$ python -q
>>> import numpy as np
>>> np.set_printoptions(precision=2, suppress=True, linewidth=160)
>>> Q, _ = np.linalg.qr(np.array([[0.9, 0.7, 0.8, -1.2],
...     [0.9, -2.6, -0.5, 0.8],
...     [0.0, 1.0, 1.2, 1.5],
...     [0.0, 0.2, -1.4, 0.6]]))
>>> data = -2 * Q
>>> data
array([[ 1.41, -1.3 , -0.16,  0.54],
       [ 1.41,  1.3 ,  0.16, -0.54],
       [ 0.  , -0.79,  0.87, -1.62],
       [ 0.  , -0.16, -1.79, -0.88]])
>>> x = np.array([4, 2, 1, 3])
>>> target = data @ x
>>> print(target)
[ 4.54  6.77 -5.56 -4.75]
>>> np.linalg.solve(data, 2 * target)
array([8., 4., 2., 6.])
>>> np.linalg.solve(data, target + data[:, 3])
array([4., 2., 1., 4.])
>>> print(np.linalg.solve(data, target))
[4. 2. 1. 3.]
>>> print(round(np.linalg.eigvals(data).sum().real, 2))
2.7
>>> np.round(np.einsum("ii->", data), 2)
np.float64(2.7)
>>> np.kron(np.eye(2, dtype=int), data)
array([[ 1.41, -1.3 , -0.16,  0.54,  0.  , -0.  , -0.  ,  0.  ],
       [ 1.41,  1.3 ,  0.16, -0.54,  0.  ,  0.  ,  0.  , -0.  ],
       [ 0.  , -0.79,  0.87, -1.62,  0.  , -0.  ,  0.  , -0.  ],
       [ 0.  , -0.16, -1.79, -0.88,  0.  , -0.  , -0.  , -0.  ],
       [ 0.  , -0.  , -0.  ,  0.  ,  1.41, -1.3 , -0.16,  0.54],
       [ 0.  ,  0.  ,  0.  , -0.  ,  1.41,  1.3 ,  0.16, -0.54],
       [ 0.  , -0.  ,  0.  , -0.  ,  0.  , -0.79,  0.87, -1.62],
       [ 0.  , -0.  , -0.  , -0.  ,  0.  , -0.16, -1.79, -0.88]])
>>> x = np.array([-3, 2, 3, -2])
>>> data @ x
array([-8.39, -0.1 ,  4.28, -3.91])
>>> np.linalg.norm(data @ x) <= np.linalg.norm(data, 2) * np.linalg.norm(x) + 1e-9
np.True_
>>> data @ np.eye(4)[1]
array([-1.3 ,  1.3 , -0.79, -0.16])
>>> np.sign((data @ x).round(6))
array([-1., -1.,  1., -1.])
>>> X = np.loadtxt("out14.csv", delimiter=",")
>>> X
array([[3., 0., 0., 0.],
       [0., 1., 0., 0.],
       [0., 0., 3., 2.],
       [0., 0., 0., 1.]])
>>> x = np.array([1, 1, 1, 2])
>>> X @ np.eye(4)[1]
array([0., 1., 0., 0.])
>>> X @ (2 * x)
array([ 6.,  2., 14.,  4.])
>>> (X @ x).argmax()
np.int64(2)
>>> np.einsum("ij,j->i", X, x)
array([3., 1., 7., 2.])
>>> X * x
array([[3., 0., 0., 0.],
       [0., 1., 0., 0.],
       [0., 0., 3., 4.],
       [0., 0., 0., 2.]])
>>> np.linalg.norm(X @ x) <= np.linalg.norm(X, 2) * np.linalg.norm(x) + 1e-9
np.True_
>>> print(X @ np.ones(4))
[3. 1. 5. 1.]
>>> np.sign((X @ x).round(6))
array([1., 1., 1., 1.])
>>> (X * x).sum(axis=1)
array([3., 1., 7., 2.])
>>> F = np.vander(np.arange(4) - 1, 4, increasing=True)
>>> F
array([[ 1, -1,  1, -1],
       [ 1,  0,  0,  0],
       [ 1,  1,  1,  1],
       [ 1,  2,  4,  8]])
>>> rng = np.random.default_rng(39)
>>> lab = rng.permutation(4)
>>> lab
array([2, 3, 0, 1])
>>> B = F[lab][:, lab]
>>> np.allclose(B, F)
False
>>> np.trace(B)
np.int64(10)
>>> print(np.sort(np.abs(np.linalg.eigvals(B))))
[0.85 0.85 2.   8.33]
>>> print(B)
[[ 1  1  1  1]
 [ 4  8  1  2]
 [ 1 -1  1 -1]
 [ 0  0  1  0]]
>>> Q = B.astype(float).copy()
>>> for j in range(4):
...     Q[:, j] -= Q[:, :j] @ (Q[:, :j].T @ Q[:, j])
...     Q[:, j] /= np.linalg.norm(Q[:, j])
... 
>>> np.round(Q.T @ Q, 2) + 0
array([[1., 0., 0., 0.],
       [0., 1., 0., 0.],
       [0., 0., 1., 0.],
       [0., 0., 0., 1.]])
>>> hat = np.triu(np.array([[-2, 2, -2, 3], [0, 0, 1, -3], [0, 0, 0, -1], [-3, -1, 2, -2]]), 1) + np.eye(4)
>>> B = hat @ F @ np.linalg.inv(hat)
>>> hat @ F - F @ hat
array([[  3.,   2.,  13.,  17.],
       [ -2.,  -7.,  -9., -26.],
       [ -1.,  -4.,  -3.,  -7.],
       [  0.,  -2.,   0.,   7.]])
>>> np.poly(B)
array([  1., -10.,  14.,  -2.,  12.])
>>> Q = data.astype(float).copy()
>>> for j in range(4):
...     Q[:, j] -= Q[:, :j] @ (Q[:, :j].T @ Q[:, j])
...     Q[:, j] /= np.linalg.norm(Q[:, j])
... 
>>> Q
array([[ 0.71, -0.65, -0.08,  0.27],
       [ 0.71,  0.65,  0.08, -0.27],
       [ 0.  , -0.39,  0.43, -0.81],
       [ 0.  , -0.08, -0.89, -0.44]])
>>> np.round(Q.T @ data, 2) + 0
array([[2., 0., 0., 0.],
       [0., 2., 0., 0.],
       [0., 0., 2., 0.],
       [0., 0., 0., 2.]])
>>> np.round(Q.T @ Q, 2) + 0
array([[1., 0., 0., 0.],
       [0., 1., 0., 0.],
       [0., 0., 1., 0.],
       [0., 0., 0., 1.]])
>>> Q.shape
(4, 4)
>>> np.round(np.linalg.norm(Q), 2)
np.float64(2.0)
>>> print(np.round(Q - Q[0], 2) + 0)
[[ 0.    0.    0.    0.  ]
 [ 0.    1.3   0.16 -0.54]
 [-0.71  0.26  0.51 -1.08]
 [-0.71  0.57 -0.82 -0.71]]
>>> print(np.unravel_index(np.abs(Q).argmax(), Q.shape))
(np.int64(3), np.int64(2))
>>> Q[4]
Traceback (most recent call last):
  File "<python-input-57>", line 1, in <module>
    Q[4]
    ~^^^
IndexError: index 4 is out of bounds for axis 0 with size 4
>>> Q.sum(axis=1)
array([ 0.25,  1.16, -0.77, -1.41])
>>> Q[:, 4]
Traceback (most recent call last):
  File "<python-input-59>", line 1, in <module>
    Q[:, 4]
    ~^^^^^^
IndexError: index 4 is out of bounds for axis 1 with size 4
>>> np.linalg.svd(Q, compute_uv=False)
array([1., 1., 1., 1.])
>>> lab = rng.integers(0, 3, 2)
>>> K = (lab[:, None] == lab) * 3 + np.eye(2)
>>> K
array([[4., 0.],
       [0., 4.]])
>>> round(float(np.linalg.det(K[::-1])), 2)
-16.0
>>> np.einsum("ij,ji->", K, K)
np.float64(32.0)
>>> np.round(np.linalg.eigvals(K).sum().real, 2)
np.float64(8.0)
>>> np.einsum("ii->", K)
np.float64(8.0)
>>> round(float(np.linalg.det(2 * K)), 2), round(float(np.linalg.det(K)), 2)
(64.0, 16.0)
>>> ev, vecs = np.linalg.eigh(K)
>>> x = np.array([2, -1])
>>> vecs * np.sqrt(ev) @ vecs.T
array([[2., 0.],
       [0., 2.]])
>>> x @ K @ x / (x @ x), ev[0], ev[-1]
(np.float64(4.0), np.float64(4.0), np.float64(4.0))
>>> print(np.abs(K).sum(axis=1).max(), np.abs(ev).max())
4.0 4.0
>>> print(vecs * np.maximum(ev, 0) @ vecs.T)
[[4. 0.]
 [0. 4.]]
>>> vecs * np.abs(ev) @ vecs.T
array([[4., 0.],
       [0., 4.]])
>>> np.linalg.eigvalsh(K[1:, 1:])
array([4.])
>>> ev, vecs = np.linalg.eigh(K)
>>> np.linalg.eigvalsh(K @ K)
array([16., 16.])
>>> (ev > 1e-8).sum(), (ev < -1e-8).sum()
(np.int64(2), np.int64(0))
>>> ev
array([4., 4.])
>>> np.linalg.svd(K, compute_uv=False)
array([4., 4.])
>>> np.linalg.eigvalsh(K + 2 * np.eye(2))
array([6., 6.])
